% ipython --no-banner

In [1]: import numpy as np

In [2]: from numpy import linalg as LA

In [3]: np.set_printoptions(precision=2, suppress=True, linewidth=100)

In [4]: rd = lambda a: np.round(a, 2) + 0

In [5]: O, _ = LA.qr(np.array([[-1.2, 0.7, 1.1, -0.9],
   ...:     [-1.7, -0.2, 0.3, 0.0],
   ...:     [0.2, 0.8, -0.1, 0.0],
   ...:     [-0.8, 0.9, -0.4, -0.5]]))

In [6]: V, _ = LA.qr(np.array([[-1.7, 0.0, -0.4], [-0.2, 0.6, -0.4], [0.6, -1.4, 0.1]]))

In [7]: sv = 20 * 0.2 ** np.arange(3)

In [8]: data = O[:, :3] * sv @ V[:3]

In [9]: print(rd(data))
[[10.1  -3.72  1.14]
 [14.36 -4.8  -2.1 ]
 [-1.96 -0.35  2.39]
 [ 6.29 -3.75  1.61]]

In [10]: rd(LA.norm(data[1] - data[3]))
Out[10]: np.float64(8.94)

In [11]: rd(data[1] @ data[3])
Out[11]: np.float64(104.95)

In [12]: rd(LA.norm(data, "nuc"))
Out[12]: np.float64(24.8)

In [13]: rd(LA.norm(data, axis=1))
Out[13]: array([10.82, 15.28,  3.11,  7.5 ])

In [14]: x = np.array([-2, -2, -1])

In [15]: target = data @ x

In [16]: rd(LA.solve(data.T @ data, data.T @ target))
Out[16]: array([-2., -2., -1.])

In [17]: print(rd(LA.lstsq(data, target)[0]))
[-2. -2. -1.]

In [18]: rng = np.random.default_rng(44349)

In [19]: target = target + 0.02 * rng.normal(size=4)

In [20]: rd(target)
Out[20]: array([-13.9 , -17.04,   2.25,  -6.71])

In [21]: c, *_ = LA.lstsq(data, target)

In [22]: rd(data.T @ (target - data @ c))
Out[22]: array([0., 0., 0.])

In [23]: [round(float(LA.norm(LA.solve(data.T @ data + lam * np.eye(3), data.T @ target))), 2) for lam in (0, 1, 10, 100)]
Out[23]: [3.0, 1.58, 1.13, 0.92]

In [24]: rd(LA.norm(target - data @ c))
Out[24]: np.float64(0.01)

In [25]: Y = data / LA.norm(data, axis=1, keepdims=True)

In [26]: gram = Y @ Y.T

In [27]: rd(gram[1])
Out[27]: array([ 0.97,  1.  , -0.66,  0.92])

In [28]: (np.abs(gram) > 0.9).astype(int)
Out[28]: 
array([[1, 1, 0, 1],
       [1, 1, 0, 1],
       [0, 0, 1, 0],
       [1, 1, 0, 1]])

In [29]: print(rd(gram))
[[ 1.    0.97 -0.47  0.98]
 [ 0.97  1.   -0.66  0.92]
 [-0.47 -0.66  1.   -0.31]
 [ 0.98  0.92 -0.31  1.  ]]

In [30]: (gram - 2 * np.eye(4)).round(6).argmax(axis=1)
Out[30]: array([3, 0, 3, 0])

In [31]: O = data.astype(float).copy()

In [32]: for j in range(3):
    ...:     O[:, j] -= O[:, :j] @ (O[:, :j].T @ O[:, j])
    ...:     O[:, j] /= LA.norm(O[:, j])
    ...: 

In [33]: print(rd(O.T @ data))
[[18.75 -6.9  -0.7 ]
 [ 0.    1.85 -3.18]
 [ 0.    0.    1.84]]

In [34]: Uu, sv, vt = LA.svd(data, full_matrices=False)

In [35]: np.abs(Uu[:, 0]).round(6).argmax()
Out[35]: np.int64(1)

In [36]: print(rd(np.sqrt((sv ** 2).sum())), rd(LA.norm(data)))
20.41 20.41

In [37]: Uu.shape, sv.shape, vt.shape
Out[37]: ((4, 3), (3,), (3, 3))

In [38]: rd(np.abs(vt[0]))
Out[38]: array([0.94, 0.35, 0.03])

In [39]: print(rd(sv))
[20.   4.   0.8]

In [40]: u = np.array([0, 1, 0, 1])

In [41]: mat = np.array([np.roll(u, i) for i in range(4)])

In [42]: mat
Out[42]: 
array([[0, 1, 0, 1],
       [1, 0, 1, 0],
       [0, 1, 0, 1],
       [1, 0, 1, 0]])

In [43]: vals, V = LA.eigh(mat)

In [44]: np.abs(V[:, -1]).round(6).argmax()
Out[44]: np.int64(0)

In [45]: rd(LA.eigvalsh(mat @ mat))
Out[45]: array([0., 0., 4., 4.])

In [46]: rd(V @ np.diag(vals) @ V.T)
Out[46]: 
array([[0., 1., 0., 1.],
       [1., 0., 1., 0.],
       [0., 1., 0., 1.],
       [1., 0., 1., 0.]])

In [47]: rd(vals)
Out[47]: array([-2.,  0.,  0.,  2.])

In [48]: np.unique(vals.round(6) + 0, return_counts=True)[1]
Out[48]: array([1, 2, 1])

In [49]: np.all(LA.eigvalsh(mat) > 0)
Out[49]: np.False_

In [50]: [round(float(LA.det(mat[:i, :i])), 2) + 0 for i in range(1, 5)]
Out[50]: [0.0, -1.0, 0.0, 0.0]

In [51]: T = np.stack([mat, -2 * mat, mat[::-1]])

In [52]: rd(LA.norm(T, axis=(1, 2)))
Out[52]: array([2.83, 5.66, 2.83])

In [53]: print(LA.matrix_rank(T))
[2 2 2]

In [54]: T.sum(axis=0)
Out[54]: 
array([[ 1, -1,  1, -1],
       [-1,  1, -1,  1],
       [ 1, -1,  1, -1],
       [-1,  1, -1,  1]])

In [55]: arr = np.load("dump.npy")

In [56]: arr
Out[56]: 
array([[ 2.,  1., -2.,  1.,  0.],
       [ 0.,  0.,  2., -2.,  0.],
       [-2.,  0., -1.,  0.,  0.],
       [ 0., -2.,  0.,  2.,  0.],
       [ 0.,  0.,  0.,  0., -2.]])

In [57]: # 2 blocks once reordered

In [58]: rd(np.sort(np.abs(LA.eigvals(arr))))
Out[58]: array([0.36, 2.  , 2.51, 2.6 , 3.44])

In [59]: rd(LA.det(arr))
Out[59]: np.float64(-16.0)

In [60]: rd(np.sort(LA.eigvals(arr).real))
Out[60]: array([-2.6 , -2.  , -0.36,  2.51,  3.44])

In [61]: m1 = np.load("test4.npy")

In [62]: print(m1)
[[1.   0.   0.  ]
 [0.   0.67 0.33]
 [0.25 0.25 0.5 ]]

In [63]: # row-stochastic, so 1 is an eigenvalue

In [64]: O = m1.astype(float).copy()

In [65]: for j in range(3):
    ...:     O[:, j] -= O[:, :j] @ (O[:, :j].T @ O[:, j])
    ...:     O[:, j] /= LA.norm(O[:, j])
    ...: 

In [66]: print(rd(O.T @ O))
[[1. 0. 0.]
 [0. 1. 0.]
 [0. 0. 1.]]

In [67]: rd(O.T @ m1)
Out[67]: 
array([[1.03, 0.06, 0.12],
       [0.  , 0.71, 0.48],
       [0.  , 0.  , 0.34]])

In [68]: rd(O)
Out[68]: 
array([[ 0.97, -0.08, -0.23],
       [ 0.  ,  0.94, -0.34],
       [ 0.24,  0.33,  0.91]])
